% ipython --no-banner

In [1]: import numpy as np

In [2]: import numpy.linalg as la

In [3]: np.set_printoptions(suppress=True, linewidth=160)

In [4]: def rd(a):
   ...:     return np.round(a, 2) + 0
   ...: 

In [5]: J = np.load("m.npy")

In [6]: print(J)
[[ 0  0  0  0]
 [ 0  0  0  0]
 [ 4  5  3  1]
 [ 3  5  5  1]
 [ 3  5  5  2]
 [ 5  4  4  0]
 [ 0  0  0  0]
 [ 6  7  6  2]
 [ 1  3  2  1]
 [ 1  3  2  1]
 [ 1  3  2  2]
 [ 5  8  5  3]
 [ 3  2  1  0]
 [ 1  3  2  2]
 [ 7 10  8  3]
 [ 3  2  1  0]
 [ 3  2  1  0]
 [ 0  0  0  0]
 [ 1  3  2  2]
 [ 3  5  5  1]
 [ 0  0  0  0]
 [ 0  0  0  0]
 [ 1  3  2  1]
 [ 4  5  3  2]
 [ 2  2  3  0]
 [ 1  3  2  1]
 [ 0  0  0  0]]

In [7]: # row 1 repeats row 0

In [8]: Ac = (J - J.mean(axis=0)) / J.std(axis=0)

In [9]: print(np.argwhere(np.abs(Ac) > 2))
[[11  3]
 [14  0]
 [14  1]
 [14  2]
 [14  3]]

In [10]: print(rd(Ac.std(axis=0)))
[1. 1. 1. 1.]

In [11]: beta = la.lstsq(np.delete(Ac, 1, axis=1), Ac[:, 1])[0]

In [12]: print(rd(1 - np.var(Ac[:, 1] - np.delete(Ac, 1, axis=1) @ beta)))
0.98

In [13]: print(rd(beta))
[0.36 0.39 0.35]

In [14]: print(np.abs(beta).argmax())
1

In [15]: W2 = J[[21, 14]].astype(float)

In [16]: for _ in range(3):
    ...:     idx = la.norm(J[:, None] - W2, axis=-1).argmin(axis=1)
    ...:     W2 = np.array([J[idx == j].mean(axis=0) for j in range(2)])
    ...: 

In [17]: print(idx)
[0 0 1 1 1 1 0 1 0 0 0 1 0 0 1 0 0 0 0 1 0 0 0 1 0 0 0]

In [18]: print(rd(W2))
[[1.   1.61 1.11 0.56]
 [4.44 6.   4.89 1.67]]

In [19]: print(rd(W2[1] - W2[0]))
[3.44 4.39 3.78 1.11]

In [20]: other = W2 / la.norm(W2, axis=1, keepdims=True)

In [21]: G = other @ other.T

In [22]: print((np.abs(G) > 0.9).astype(int))
[[1 1]
 [1 1]]

In [23]: print(rd(np.degrees(np.arccos(np.clip(G[1, 0], -1, 1)))))
6.0

In [24]: print(la.norm(J, axis=1).argmax())
14

In [25]: print(rd(la.norm(J) ** 2 / la.norm(J, 2) ** 2))
1.04

In [26]: print(rd(la.norm(J[20] - J[7])))
11.18

In [27]: print(rd(la.norm(J, 2)))
30.84

In [28]: print(rd(la.norm(J[20], 1)), rd(la.norm(J[20], np.inf)))
0.0 0.0

In [29]: print(rd(la.norm(J, axis=1)))
[ 0.    0.    7.14  7.75  7.94  7.55  0.   11.18  3.87  3.87  4.24 11.09  3.74  4.24 14.9   3.74  3.74  0.    4.24  7.75  0.    0.    3.87  7.35  4.12  3.87
  0.  ]

In [30]: K = np.load("arr.npy")

In [31]: print(K)
[[ 1.7 -1. ]
 [ 1.1 -0.7]
 [-1.7 -0.8]
 [ 0.1  0.8]]

In [32]: proj = K @ la.solve(K.T @ K, K.T)

In [33]: print(rd(np.diag(proj)))
[0.63 0.28 0.83 0.25]

In [34]: print(rd(proj @ K[:, 1]))
[-1.  -0.7 -0.8  0.8]

In [35]: print(rd((np.eye(4) - proj) @ K))
[[0. 0.]
 [0. 0.]
 [0. 0.]
 [0. 0.]]

In [36]: print(np.allclose(proj @ proj, proj))
True

In [37]: theta = np.radians(36)

In [38]: Rm = np.eye(2)

In [39]: Rm[1, 1] = Rm[0, 0] = np.cos(theta)

In [40]: Rm[1, 0], Rm[0, 1] = -np.sin(theta), np.sin(theta)

In [41]: print(rd(Rm))
[[ 0.81  0.59]
 [-0.59  0.81]]

In [42]: other = K @ Rm.T

In [43]: print(rd(la.svd(K, compute_uv=False)), rd(la.svd(other, compute_uv=False)))
[2.69 1.59] [2.69 1.59]

In [44]: print(np.allclose(K @ K.T, other @ other.T))
True

In [45]: print(rd(np.abs(other - K).max(axis=0)))
[0.91 1.15]

In [46]: other = np.c_[J[:, :2] @ np.array([[-2, 4], [-5, -2]]), np.array([-1, -3, -1, 0, 1, 3, 2, 3, 2, 1, -1, -2, 1, 2, -3, -1, 1, 3, 2, -3, 1, 3, 3, 1, -1, 1, -1])]

In [47]: print(other)
[[  0   0  -1]
 [  0   0  -3]
 [-33   6  -1]
 [-31   2   0]
 [-31   2   1]
 [-30  12   3]
 [  0   0   2]
 [-47  10   3]
 [-17  -2   2]
 [-17  -2   1]
 [-17  -2  -1]
 [-50   4  -2]
 [-16   8   1]
 [-17  -2   2]
 [-64   8  -3]
 [-16   8  -1]
 [-16   8   1]
 [  0   0   3]
 [-17  -2   2]
 [-31   2  -3]
 [  0   0   1]
 [  0   0   3]
 [-17  -2   3]
 [-33   6   1]
 [-14   4  -1]
 [-17  -2   1]
 [  0   0  -1]]

In [48]: print(rd(la.norm(other - J @ la.lstsq(J, other)[0], axis=0)))
[ 0.    0.   10.14]

In [49]: print(rd(la.lstsq(J, other[:, 0])[0]))
[-2. -5.  0.  0.]

In [50]: print(la.matrix_rank(np.c_[J, other]))
5

In [51]: other = np.c_[K[:, :1] @ np.array([[-2]]), np.array([-3, -1, 2, -3])]

In [52]: print(other)
[[-3.4 -3. ]
 [-2.2 -1. ]
 [ 3.4  2. ]
 [-0.2 -3. ]]

In [53]: print(la.matrix_rank(np.c_[K, other]))
3

In [54]: print(rd(la.lstsq(K, other[:, 0])[0]))
[-2.  0.]

In [55]: print(rd(la.norm(la.qr(K)[0].T @ other, axis=0) ** 2 / ((other ** 2).sum(axis=0) + 1e-12)))
[1.   0.66]

In [56]: other = np.array([[0, 1], [1, 2], [0, 0]])

In [57]: arr = np.block([[np.zeros((3, 3)), other], [other.T, np.zeros((2, 2))]])

In [58]: print(arr)
[[0. 0. 0. 0. 1.]
 [0. 0. 0. 1. 2.]
 [0. 0. 0. 0. 0.]
 [0. 1. 0. 0. 0.]
 [1. 2. 0. 0. 0.]]

In [59]: w, V = la.eigh(arr)

In [60]: print(rd(la.svd(arr, compute_uv=False)))
[2.41 2.41 0.41 0.41 0.  ]

In [61]: print(rd(np.abs(V[:, -1])))
[0.27 0.65 0.   0.27 0.65]

In [62]: print(rd(V.T @ arr @ V))
[[-2.41  0.    0.    0.    0.  ]
 [ 0.   -0.41  0.    0.    0.  ]
 [ 0.    0.    0.    0.    0.  ]
 [ 0.    0.    0.    0.41  0.  ]
 [ 0.    0.    0.    0.    2.41]]

In [63]: t3 = np.stack([K, -2 * K, K[::-1]])

In [64]: print(rd(la.norm(t3, axis=(1, 2))))
[3.13 6.25 3.13]

In [65]: print(t3.shape)
(3, 4, 2)

In [66]: print(la.matrix_rank(t3))
[2 2 2]

In [67]: print(arr @ arr)
[[1. 2. 0. 0. 0.]
 [2. 5. 0. 0. 0.]
 [0. 0. 0. 0. 0.]
 [0. 0. 0. 1. 2.]
 [0. 0. 0. 2. 5.]]

In [68]: print((arr != 0).astype(int))
[[0 0 0 0 1]
 [0 0 0 1 1]
 [0 0 0 0 0]
 [0 1 0 0 0]
 [1 1 0 0 0]]

In [69]: print([round(float(la.det(arr[:i, :i])), 2) + 0 for i in range(1, 6)])
[0.0, 0.0, 0.0, 0.0, 0.0]

In [70]: print(rd(la.eigvals(arr)))
[-2.41  2.41 -0.41  0.41  0.  ]

In [71]: print(rd(np.poly(arr)))
[ 1.  0. -6.  0.  1.  0.]

In [72]: print(rd(la.eigvals(arr).sum().real))
0.0

In [73]: print(np.einsum("ij,ji->", arr, arr))
12.0

In [74]: mat = np.array([[1.0, 3.0, 9.0], [-2.0, 1.0, 5.0], [0.0, 0.0, 8.0]])

In [75]: proj = np.triu(np.array([[-2, -2, -3], [-3, -2, 2], [-3, -1, -3]]), 1) + np.eye(3)

In [76]: other = proj @ mat @ la.inv(proj)

In [77]: print(other)
[[  5.  11. -32.]
 [ -2.  -3.  21.]
 [  0.   0.   8.]]

In [78]: feats = np.load("layer19.npy")

In [79]: print(feats)
[[1. 3. 0. 0.]
 [3. 3. 3. 0.]
 [0. 3. 0. 3.]
 [0. 0. 3. 2.]]

In [80]: print(np.diff(feats, axis=0))
[[ 2.  0.  3.  0.]
 [-3.  0. -3.  3.]
 [ 0. -3.  3. -1.]]

In [81]: print(feats.sum(axis=1))
[4. 9. 6. 5.]

In [82]: print(la.matrix_rank(feats))
4

In [83]: print(feats.shape)
(4, 4)

In [84]: print(rd(la.matrix_power(feats, 3)))
[[ 46.  93.  36.  27.]
 [ 93. 144. 108.  45.]
 [ 36. 108.  45.  66.]
 [ 27.  45.  66.  44.]]

In [85]: print((feats - feats.T) / 2)
[[0. 0. 0. 0.]
 [0. 0. 0. 0.]
 [0. 0. 0. 0.]
 [0. 0. 0. 0.]]

In [86]: print((feats + feats.T) / 2)
[[1. 3. 0. 0.]
 [3. 3. 3. 0.]
 [0. 3. 0. 3.]
 [0. 0. 3. 2.]]

In [87]: print(np.allclose(feats, feats.T))
True

In [88]: print(feats @ feats)
[[10. 12.  9.  0.]
 [12. 27.  9.  9.]
 [ 9.  9. 18.  6.]
 [ 0.  9.  6. 13.]]

In [89]: print(np.trace(feats))
6.0

In [90]: r0 = np.array([1, 2, 1, -2])

In [91]: other = feats + np.outer(r0, np.eye(4)[1])

In [92]: print(other)
[[ 1.  4.  0.  0.]
 [ 3.  5.  3.  0.]
 [ 0.  4.  0.  3.]
 [ 0. -2.  3.  2.]]

In [93]: print(la.matrix_rank(la.inv(other) - la.inv(feats), tol=1e-8))
1

In [94]: print(rd(la.det(other) / la.det(feats)), rd(1 + la.solve(feats, r0)[1]))
0.58 0.58

In [95]: G = feats.T @ feats

In [96]: print(np.diag(G))
[10. 27. 18. 13.]

In [97]: print(np.trace(G), (feats ** 2).sum())
68.0 68.0

In [98]: print(G)
[[10. 12.  9.  0.]
 [12. 27.  9.  9.]
 [ 9.  9. 18.  6.]
 [ 0.  9.  6. 13.]]

In [99]: M = np.loadtxt("test3.csv", delimiter=",")

In [100]: print(M)
[[ 1.  0.  0.  0.  0.]
 [ 0. -1.  0.  0.  0.]
 [ 0.  0. -1.  0.  0.]
 [ 0.  0.  0.  1.  0.]
 [ 0.  0.  0.  0.  1.]]

In [101]: # orthonormal columns

In [102]: Q, Rm = la.qr(M)

In [103]: print(Rm)
[[ 1.  0.  0.  0.  0.]
 [ 0. -1.  0.  0.  0.]
 [ 0.  0. -1.  0.  0.]
 [ 0.  0.  0.  1.  0.]
 [ 0.  0.  0.  0.  1.]]

In [104]: print(Q)
[[ 1.  0.  0.  0.  0.]
 [-0.  1.  0.  0.  0.]
 [-0. -0.  1.  0.  0.]
 [-0. -0. -0.  1.  0.]
 [-0. -0. -0. -0.  1.]]

In [105]: print(np.trace(Q @ Q.T))
5.0

In [106]: print(abs(Rm[0, 0]), rd(la.norm(M[:, 0])))
1.0 1.0

In [107]: print(Q @ Rm)
[[ 1.  0.  0.  0.  0.]
 [ 0. -1.  0.  0.  0.]
 [ 0.  0. -1.  0.  0.]
 [ 0.  0.  0.  1.  0.]
 [ 0.  0.  0.  0.  1.]]

In [108]: print(np.allclose(Rm.T @ Rm, M.T @ M))
True

In [109]: print(Q.T @ Q)
[[1. 0. 0. 0. 0.]
 [0. 1. 0. 0. 0.]
 [0. 0. 1. 0. 0.]
 [0. 0. 0. 1. 0.]
 [0. 0. 0. 0. 1.]]

In [110]: r0, g = M[0], M[4]

In [111]: print(r0 @ r0)
1.0

In [112]: p = (r0 @ g) / (r0 @ r0) * r0

In [113]: print((g - p) @ r0)
0.0

In [114]: print(p)
[0. 0. 0. 0. 0.]

In [115]: print(np.outer(r0, g))
[[0. 0. 0. 0. 1.]
 [0. 0. 0. 0. 0.]
 [0. 0. 0. 0. 0.]
 [0. 0. 0. 0. 0.]
 [0. 0. 0. 0. 0.]]

In [116]: print(g - p)
[0. 0. 0. 0. 1.]

In [117]: print(la.matrix_rank(np.outer(r0, g)))
1

In [118]: x = np.array([2, -4, -3, -5, 5])

In [119]: print([p for p in range(1, 25) if np.allclose(la.matrix_power(M, p), np.eye(5))])
[2, 4, 6, 8, 10, 12, 14, 16, 18, 20, 22, 24]

In [120]: print(M.T @ (M @ x))
[ 2. -4. -3. -5.  5.]

In [121]: print(rd(np.sort(np.abs(np.degrees(np.angle(la.eigvals(M)))))))
[  0.   0.   0. 180. 180.]
